In [1]: import numpy as np

In [2]: np.set_printoptions(suppress=True, linewidth=120)

In [3]: rd = lambda a: np.round(a, 2) + 0

In [4]: f = np.array([-3, 3])

In [5]: v = np.array([0, 2, -1, 2])

In [6]: feats = np.outer(f, v)

In [7]: print(feats)
[[ 0 -6  3 -6]
 [ 0  6 -3  6]]

In [8]: rank = np.linalg.matrix_rank(feats)

In [9]: print(rank)
1

In [10]: ns = np.linalg.svd(feats)[2][rank:].T

In [11]: print(np.linalg.matrix_rank(feats.T @ feats), np.linalg.matrix_rank(feats @ feats.T))
1 1

In [12]: print([int(np.linalg.matrix_rank(feats[:i])) for i in range(1, len(feats) + 1)])
[1, 1]

In [13]: print(np.allclose(feats[:-1].T @ np.linalg.lstsq(feats[:-1].T, feats[-1])[0], feats[-1]))
True

In [14]: print(rd(feats @ np.linalg.pinv(feats) @ feats))
[[ 0. -6.  3. -6.]
 [ 0.  6. -3.  6.]]

In [15]: print(np.linalg.lstsq(feats[:-1].T, feats[-1])[2])
1

In [16]: W0 = np.loadtxt("mat.csv", delimiter=",")

In [17]: print(rd(W0))
[[ 2.16  3.56  0.8   0.38]
 [ 0.84  1.12  0.49  0.07]
 [-0.92  0.7  -1.84  0.49]
 [-0.32 -1.22  0.35 -0.26]]

In [18]: # rows and columns are dependent

In [19]: left, sv, Vt = np.linalg.svd(W0)

In [20]: evecs = Vt[:(sv > 1e-8).sum()]

In [21]: rng = np.random.default_rng(72)

In [22]: vec = W0[0] + -3 * W0[1] + rng.integers(2) * np.eye(4)[0]

In [23]: print(rd(vec))
[ 0.64  0.2  -0.67  0.17]

In [24]: print(rd(evecs.T @ evecs))
[[ 0.4   0.28  0.4  -0.04]
 [ 0.28  0.85 -0.16  0.16]
 [ 0.4  -0.16  0.7  -0.17]
 [-0.04  0.16 -0.17  0.06]]

In [25]: print(np.linalg.matrix_rank(np.vstack([W0, vec])))
3

In [26]: P = np.triu(np.array([[3, 2, 1, 3], [3, 2, 3, 0], [2, 1, 0, 0], [1, 3, 2, 1]]), 1) + np.eye(4)

In [27]: other = P @ W0 @ np.linalg.inv(P)

In [28]: print(np.linalg.matrix_rank(other))
2

In [29]: print(rd(np.poly(other)))
[ 1.   -1.18 -6.55  0.    0.  ]

In [30]: W = np.array([[9, 7, 1, 7, 4, 9],
    ...:     [9, 5, 4, 6, 2, 0],
    ...:     [4, 1, 0, 3, 2, 1],
    ...:     [6, 2, 9, 2, 9, 0]])

In [31]: coef = np.array([-3, -4, -3, 1, -8, -8])

In [32]: hid = np.maximum(W0 @ W + coef, 0)

In [33]: print((hid > 0).mean(axis=0))
[0.5  0.5  0.75 0.5  0.25 0.5 ]

In [34]: basis = np.array([[-1, 4], [-4, -5], [4, 5], [2, 3], [-4, 5], [0, -3]])

In [35]: print(W @ basis)
[[-35  20]
 [ -9  59]
 [-10  27]
 [-10 110]]

In [36]: print((hid @ basis).round(6).argmax(axis=1))
[1 1 1 0]

In [37]: print(rd(hid @ basis))
[[-78.44 296.64]
 [ -7.24  87.76]
 [ 13.16  16.45]
 [  0.     0.  ]]

In [38]: f = np.array([1, 1, 1])

In [39]: print(rd(np.convolve(W0[0], f)))
[2.16 5.72 6.52 4.74 1.18 0.38]

In [40]: F = np.load("sample8.npy")

In [41]: print(F)
[[ 1.3  3.   8. ]
 [-5.   4.3  3. ]
 [ 1.   3.   8.3]]

In [42]: f, v = F[1], F[2]

In [43]: print(rd(f @ f))
52.49

In [44]: print(f @ v)
32.8

In [45]: pr = (f @ v) / (f @ f) * f

In [46]: print(rd(np.linalg.norm(f + v) ** 2 + np.linalg.norm(f - v) ** 2))
262.76

In [47]: print(np.linalg.matrix_rank(np.outer(f, v)))
1

In [48]: print(rd(np.outer(f, v)))
[[ -5.   -15.   -41.5 ]
 [  4.3   12.9   35.69]
 [  3.     9.    24.9 ]]

In [49]: print(rd((v - pr) @ f))
0.0
